In [1]: import numpy as np

In [2]: from numpy import linalg as LA

In [3]: np.set_printoptions(precision=2, suppress=True, linewidth=200)

In [4]: m1 = np.loadtxt("a.csv", delimiter=",")

In [5]: print(m1)
[[-1.49  1.24 -3.67]
 [-0.46  2.71 -0.01]
 [-1.99 -2.99 -1.35]
 [ 4.07  0.05 -2.35]]

In [6]: f, g = m1[0], m1[1]

In [7]: print(np.round(f @ f, 2))
17.23

In [8]: p = (f @ g) / (f @ f) * f

In [9]: print(p)
[-0.35  0.29 -0.87]

In [10]: vec = np.array([1, 2, 3])

In [11]: target = m1 @ vec

In [12]: b, lr = np.zeros(3), 1 / LA.norm(m1, 2) ** 2

In [13]: for i in range(5):
    ...:     b -= lr * m1.T @ (m1 @ b - target)
    ...:     if i % 1 == 0: print(i, round(LA.norm(m1 @ b - target), 2))
    ...: 
0 3.51
1 0.87
2 0.25
3 0.08
4 0.03

In [14]: print(round(float(LA.cond(m1)), 2))
1.23

In [15]: mat = np.array([[-4, -2], [-2, 0]])

In [16]: print(mat)
[[-4 -2]
 [-2  0]]

In [17]: vals, vecs = LA.eigh(mat)

In [18]: vec = np.array([1, -2])

In [19]: print(np.abs(mat).sum(axis=1).max(), np.round(np.abs(vals).max(), 2))
6 4.83

In [20]: print(LA.eigvalsh(mat[1:, 1:]))
[0.]

In [21]: print(vecs * np.maximum(vals, 0) @ vecs.T)
[[ 0.12 -0.29]
 [-0.29  0.71]]

In [22]: A2 = mat / LA.norm(mat, axis=1, keepdims=True)

In [23]: cov = A2 @ A2.T

In [24]: print(LA.norm(A2, axis=1))
[1. 1.]

In [25]: print((cov - 2 * np.eye(2)).round(6).argmax(axis=1))
[1 0]

In [26]: M = np.load("test8.npy")

In [27]: print(M)
[[0.33 0.33 0.33]
 [0.   1.   0.  ]
 [0.   0.5  0.5 ]]

In [28]: A2 = M / np.sqrt((M ** 2).mean(axis=1, keepdims=True))

In [29]: print(LA.norm(A2, axis=1))
[1.73 1.73 1.73]

In [30]: print(A2[2])
[0.   1.22 1.22]

In [31]: print(LA.matrix_rank(M - M.mean(axis=1, keepdims=True)))
2

In [32]: print(round(float(LA.det(M)), 2))
0.17

In [33]: print(LA.matrix_power(M, 3))
[[0.04 0.79 0.18]
 [0.   1.   0.  ]
 [0.   0.88 0.12]]

In [34]: print(round(float(np.trace(M)), 2))
1.83

In [35]: print(np.sort(np.abs(LA.eigvals(M))))
[0.33 0.5  1.  ]

In [36]: print(np.allclose(M, M.T))
False

In [37]: M.inv()
Traceback (most recent call last):
  Cell In[37], line 1
    M.inv()
AttributeError: 'numpy.ndarray' object has no attribute 'inv'


In [38]: print(round(float(np.abs(LA.eigvals(M)).max()), 2))
1.0

In [39]: W0 = np.load("sample18.npy")

In [40]: print(W0)
[[ 7.  1.]
 [-2. 10.]]

In [41]: q = W0.astype(float).copy()

In [42]: for j in range(2):
    ...:     q[:, j] -= q[:, :j] @ (q[:, :j].T @ q[:, j])
    ...:     q[:, j] /= LA.norm(q[:, j])
    ...: 

In [43]: print(np.round(q.T @ W0, 2) + 0)
[[ 7.28 -1.79]
 [ 0.    9.89]]

In [44]: print(q)
[[ 0.96  0.27]
 [-0.27  0.96]]

In [45]: print(np.round(q.T @ q, 2) + 0)
[[1. 0.]
 [0. 1.]]

In [46]: A2 = W0[0, 0] * W0[1:] - np.outer(W0[1:, 0], W0[0])

In [47]: print(A2)
[[ 0. 72.]]

In [48]: print(W0[:, 0] / W0[0, 0])
[ 1.   -0.29]
